% python3 -q
>>> import numpy as np
>>> np.set_printoptions(precision=1, suppress=True, linewidth=160)
>>> X = np.load("case6.npy")
>>> X
array([[2., 0., 0., 0.],
       [0., 0., 2., 1.],
       [0., 2., 2., 2.],
       [0., 2., 1., 0.]])
>>> round(float(np.linalg.det(X)), 1)
12.0
>>> (X != 0).astype(int)
array([[1, 0, 0, 0],
       [0, 0, 1, 1],
       [0, 1, 1, 1],
       [0, 1, 1, 0]])
>>> np.sort(np.linalg.eigvals(X).real)
array([-1.1, -1.1,  2. ,  4.2])
>>> X @ X
array([[ 4.,  0.,  0.,  0.],
       [ 0.,  6.,  5.,  4.],
       [ 0.,  8., 10.,  6.],
       [ 0.,  2.,  6.,  4.]])
>>> np.allclose(X, X.T)
False
>>> np.sort(np.abs(np.linalg.eigvals(X)))
array([1.2, 1.2, 2. , 4.2])
>>> X @ X
array([[ 4.,  0.,  0.,  0.],
       [ 0.,  6.,  5.,  4.],
       [ 0.,  8., 10.,  6.],
       [ 0.,  2.,  6.,  4.]])
>>> f = np.array([3, -2, 0, 3])
>>> A2 = X + np.outer(f, np.eye(4)[0])
>>> np.linalg.matrix_rank(A2 - X)
np.int64(1)
>>> rng = np.random.default_rng(29675)
>>> idx = rng.integers(0, 2, 3)
>>> data = np.array([[1, 0, 1], [2, 2, 0], [-2, -1, -1]]) * (idx[:, None] == idx)
>>> data
array([[ 1,  0,  0],
       [ 2,  2,  0],
       [ 0,  0, -1]])
>>> A2 = data[0, 0] * data[1:] - np.outer(data[1:, 0], data[0])
>>> A2
array([[ 0,  2,  0],
       [ 0,  0, -1]])
>>> data[:, 0] / data[0, 0]
array([1., 2., 0.])
>>> np.linalg.matrix_rank(A2), np.linalg.matrix_rank(data)
(np.int64(2), np.int64(3))
>>> np.flatnonzero(~A2.round(6).any(axis=1))
array([], dtype=int64)
>>> m1 = np.load("run6.npy")
>>> m1
array([[0, 0, 1],
       [0, 1, 0],
       [1, 0, 0]])
>>> # 2 groups of indices that never mix
>>> m1.sum(axis=1)
array([1, 1, 1])
>>> p = np.eye(3)[0]
>>> for _ in range(5):
...     p = p @ m1
...     print(p.round(1))
... 
[0. 0. 1.]
[1. 0. 0.]
[0. 0. 1.]
[1. 0. 0.]
[0. 0. 1.]
>>> q, r_ = np.linalg.qr(m1)
>>> np.trace(q @ q.T)
np.float64(3.0)
>>> idx = rng.permutation(3)
>>> idx
array([2, 1, 0])
>>> A2 = m1[idx][:, idx]
>>> np.diag(A2)
array([0, 1, 0])
>>> np.sort(np.abs(np.linalg.eigvals(A2)))
array([1., 1., 1.])
>>> np.trace(A2)
np.int64(1)
>>> A2
array([[0, 0, 1],
       [0, 1, 0],
       [1, 0, 0]])
>>> ev, evecs = np.linalg.eigvalsh(m1)
Traceback (most recent call last):
  File "<python-input-38>", line 1, in <module>
    ev, evecs = np.linalg.eigvalsh(m1)
    ^^^^^^^^^
ValueError: too many values to unpack (expected 2)
>>> ev, evecs = np.linalg.eigh(m1)
>>> ev.sum(), np.trace(m1)
(np.float64(1.0), np.int64(1))
>>> ev
array([-1.,  1.,  1.])
>>> np.linalg.eigvalsh(m1 @ m1)
array([1., 1., 1.])
>>> np.round(evecs @ np.diag(ev) @ evecs.T, 1) + 0
array([[0., 0., 1.],
       [0., 1., 0.],
       [1., 0., 0.]])
>>> np.unique(ev.round(6) + 0, return_counts=True)[1]
array([1, 2])
>>> F = np.load("sample5.npy")
>>> F
array([[ 0,  0,  7,  0],
       [ 0,  0,  0,  1],
       [-6,  0,  0,  0],
       [ 0, -8,  0,  0]])
>>> Uu, sig, Vt = np.linalg.svd(X, full_matrices=False)
>>> sig
array([4.3, 2. , 1.7, 0.8])
>>> Uu.shape, sig.shape, Vt.shape
((4, 4), (4,), (4, 4))
>>> sig / sig[0]
array([1. , 0.5, 0.4, 0.2])
>>> np.abs(Uu[:, 0]).round(6).argmax()
np.int64(2)
>>> np.round(Uu.T @ X @ Vt.T, 1) + 0
array([[4.3, 0. , 0. , 0. ],
       [0. , 2. , 0. , 0. ],
       [0. , 0. , 1.7, 0. ],
       [0. , 0. , 0. , 0.8]])
>>> np.allclose(Uu * sig @ Vt, X)
True
>>> A2 = np.array([[7, -3], [-3, 6]])
>>> basis = np.kron(A2, F)
>>> round(np.linalg.norm(basis, 2), 1), np.round(np.linalg.norm(A2, 2) * np.linalg.norm(F, 2), 1)
(np.float64(76.3), np.float64(76.3))
>>> basis
array([[  0,   0,  49,   0,   0,   0, -21,   0],
       [  0,   0,   0,   7,   0,   0,   0,  -3],
       [-42,   0,   0,   0,  18,   0,   0,   0],
       [  0, -56,   0,   0,   0,  24,   0,   0],
       [  0,   0, -21,   0,   0,   0,  42,   0],
       [  0,   0,   0,  -3,   0,   0,   0,   6],
       [ 18,   0,   0,   0, -36,   0,   0,   0],
       [  0,  24,   0,   0,   0, -48,   0,   0]])
>>> np.linalg.matrix_rank(basis)
np.int64(8)
>>> np.round(np.linalg.eigvals(F).sum().real, 1)
np.float64(0.0)
>>> np.einsum("ij,ji->", F, F)
np.int64(-100)
>>> np.poly(F)
array([  1.,   0.,  50.,   0., 336.])
>>> round(float(np.linalg.det(2 * F)), 1), np.round(np.linalg.det(F), 1)
(5376.0, np.float64(336.0))
>>> np.linalg.eigvals(F)
array([0.+6.5j, 0.-6.5j, 0.+2.8j, 0.-2.8j])
>>> np.kron(np.eye(2, dtype=int), F)
array([[ 0,  0,  7,  0,  0,  0,  0,  0],
       [ 0,  0,  0,  1,  0,  0,  0,  0],
       [-6,  0,  0,  0,  0,  0,  0,  0],
       [ 0, -8,  0,  0,  0,  0,  0,  0],
       [ 0,  0,  0,  0,  0,  0,  7,  0],
       [ 0,  0,  0,  0,  0,  0,  0,  1],
       [ 0,  0,  0,  0, -6,  0,  0,  0],
       [ 0,  0,  0,  0,  0, -8,  0,  0]])
>>> C2 = F.T @ F
>>> np.linalg.eigvalsh(C2)[::-1]
array([64., 49., 36.,  1.])
>>> A = np.load("out13.npy")
>>> A
array([[ -2.5,  -1.8,  -1. ,   1.5],
       [-10.5,   0.4,  -0.2,  -1.3],
       [  5.5,  -0.4,   2.1,   0.6]])
>>> # column 0 dominates
>>> f, r1 = A[1], A[2]
>>> np.round(f @ f, 1)
np.float64(112.1)
>>> round(f @ r1, 1)
np.float64(-59.1)
>>> p = (f @ r1) / (f @ f) * f
>>> p
array([ 5.5, -0.2,  0.1,  0.7])
>>> round((r1 - p) @ f, 1)
np.float64(-0.0)
>>> np.linalg.matrix_rank(np.outer(f, r1))
np.int64(1)
>>> round(np.linalg.norm(f + r1) ** 2 + np.linalg.norm(f - r1) ** 2, 1)
np.float64(294.6)
>>> np.outer(f, r1)
array([[-57.8,   4.2, -22.1,  -6.3],
       [  2.2,  -0.2,   0.8,   0.2],
       [ -1.1,   0.1,  -0.4,  -0.1],
       [ -7.2,   0.5,  -2.7,  -0.8]])
>>> A.mean(axis=0)
array([-2.5, -0.6,  0.3,  0.3])
>>> np.count_nonzero(A)
np.int64(12)
>>> A[3]
Traceback (most recent call last):
  File "<python-input-81>", line 1, in <module>
    A[3]
    ~^^^
IndexError: index 3 is out of bounds for axis 0 with size 3
>>> A[:, 4]
Traceback (most recent call last):
  File "<python-input-82>", line 1, in <module>
    A[:, 4]
    ~^^^^^^
IndexError: index 4 is out of bounds for axis 1 with size 4
>>> th = np.radians(60)
>>> r_ = np.eye(4)
>>> r_[2, 2] = r_[0, 0] = np.cos(th)
>>> r_[2, 0], r_[0, 2] = -np.sin(th), np.sin(th)
>>> r_
array([[ 0.5,  0. ,  0.9,  0. ],
       [ 0. ,  1. ,  0. ,  0. ],
       [-0.9,  0. ,  0.5,  0. ],
       [ 0. ,  0. ,  0. ,  1. ]])
>>> A2 = A @ r_.T
>>> np.linalg.svd(A, compute_uv=False), np.linalg.svd(A2, compute_uv=False)
(array([12.2,  2.7,  1.7]), array([12.2,  2.7,  1.7]))
>>> np.allclose(np.linalg.norm(A, axis=1), np.linalg.norm(A2, axis=1))
True
>>> C2 = X.T @ X
>>> np.linalg.eigvalsh(C2)[::-1]
array([18.3,  4. ,  3. ,  0.7])
>>> (X @ X.T).shape
(4, 4)
>>> np.allclose(C2, C2.T)
True
>>> K = np.array([[5.0, 1.0, 0.0], [0.0, 5.0, 1.0], [0.0, 0.0, 5.0]])
>>> # triangular, det is the product of the diagonal
>>> A2 = F + rng.integers(-2, 3, (4, 3)) @ rng.integers(-2, 3, (3, 4))
>>> A2
array([[ 2, -6, 13,  6],
       [-2, -6,  2,  9],
       [-4,  0,  2, -1],
       [ 1, -7, -1, -2]])
>>> np.linalg.matrix_rank(A2 - F, tol=1e-8)
np.int64(3)
>>> A2 - F
array([[ 2, -6,  6,  6],
       [-2, -6,  2,  8],
       [ 2,  0,  2, -1],
       [ 1,  1, -1, -2]])
>>> f = np.array([2, -1, -9])
>>> feats = f[np.abs(np.subtract.outer(np.arange(3), np.arange(3)))]
>>> feats
array([[ 2, -1, -9],
       [-1,  2, -1],
       [-9, -1,  2]])
>>> # symmetric, so the eigenvalues are real
>>> ev, evecs = np.linalg.eigh(feats)
>>> np.abs(evecs[:, -1])
array([0.7, 0. , 0.7])
>>> round(ev.sum(), 1), np.trace(feats)
(np.float64(6.0), np.int64(6))
>>> np.round(evecs.T @ evecs, 1) + 0
array([[1., 0., 0.],
       [0., 1., 0.],
       [0., 0., 1.]])
>>> q, r_ = np.linalg.qr(K)
>>> np.trace(q @ q.T)
np.float64(3.0)
>>> r_
array([[5., 1., 0.],
       [0., 5., 1.],
       [0., 0., 5.]])
>>> q.shape, r_.shape
((3, 3), (3, 3))
>>> q.T @ q
array([[1., 0., 0.],
       [0., 1., 0.],
       [0., 0., 1.]])
>>> assert r_ == r_.T
Traceback (most recent call last):
  File "<python-input-114>", line 1, in <module>
    assert r_ == r_.T
           ^^^^^^^^^^
ValueError: The truth value of an array with more than one element is ambiguous. Use a.any() or a.all()
>>> np.linalg.matrix_power(r_, 2)
array([[25., 10.,  1.],
       [ 0., 25., 10.],
       [ 0.,  0., 25.]])
>>> (r_ - r_.T) / 2
array([[ 0. ,  0.5,  0. ],
       [-0.5,  0. ,  0.5],
       [ 0. , -0.5,  0. ]])
>>> np.linalg.determinant(r_)
Traceback (most recent call last):
  File "<python-input-117>", line 1, in <module>
    np.linalg.determinant(r_)
    ^^^^^^^^^^^^^^^^^^^^^
AttributeError: module 'numpy.linalg' has no attribute 'determinant'
>>> r_ @ r_
array([[25., 10.,  1.],
       [ 0., 25., 10.],
       [ 0.,  0., 25.]])
>>> round(float(np.abs(np.linalg.eigvals(r_)).max()), 1)
5.0
>>> np.allclose(r_, r_.T)
False
>>> np.trace(r_)
np.float64(15.0)
>>> arr = np.load("m.npy")
>>> arr
array([[ 0.7, -0.7,  0. ,  0. ],
       [ 0.7,  0.7,  0. ,  0. ],
       [ 0. ,  0. ,  1. ,  0. ],
       [ 0. ,  0. ,  0. ,  1. ]])
>>> arr.shape
(4, 4)
>>> np.unravel_index(np.abs(arr).argmax(), arr.shape)
(np.int64(2), np.int64(2))
>>> np.round(np.diff(arr, axis=0), 1) + 0
array([[ 0. ,  1.4,  0. ,  0. ],
       [-0.7, -0.7,  1. ,  0. ],
       [ 0. ,  0. , -1. ,  1. ]])
>>> np.linalg.svd(arr, compute_uv=False)
array([1., 1., 1., 1.])
>>> np.round(arr.sum(axis=0), 1) + 0
array([1.4, 0. , 1. , 1. ])
>>> np.round(arr.mean(axis=0), 1) + 0
array([0.4, 0. , 0.2, 0.2])
>>> A2 = np.array([[2, 1, 2], [3, 0, 0], [1, 0, 2], [0, 0, 1]])
>>> arr @ A2
array([[-0.7,  0.7,  1.4],
       [ 3.5,  0.7,  1.4],
       [ 1. ,  0. ,  2. ],
       [ 0. ,  0. ,  1. ]])
>>> np.einsum("ik,kj->ji", arr, A2)
array([[-0.7,  3.5,  1. ,  0. ],
       [ 0.7,  0.7,  0. ,  0. ],
       [ 1.4,  1.4,  2. ,  1. ]])
>>> A2.T @ arr.T
array([[-0.7,  3.5,  1. ,  0. ],
       [ 0.7,  0.7,  0. ,  0. ],
       [ 1.4,  1.4,  2. ,  1. ]])
>>> np.einsum("ik,kj->ij", arr, A2)
array([[-0.7,  0.7,  1.4],
       [ 3.5,  0.7,  1.4],
       [ 1. ,  0. ,  2. ],
       [ 0. ,  0. ,  1. ]])
>>> f = np.array([1, 1, 0, 2])
>>> A2 = arr + np.outer(f, np.eye(4)[1])
>>> round(float(np.linalg.det(A2) / np.linalg.det(arr)), 1), round(1 + np.linalg.solve(arr, f)[1], 1)
(1.0, np.float64(1.0))
>>> np.linalg.matrix_rank(A2 - arr)
np.int64(1)
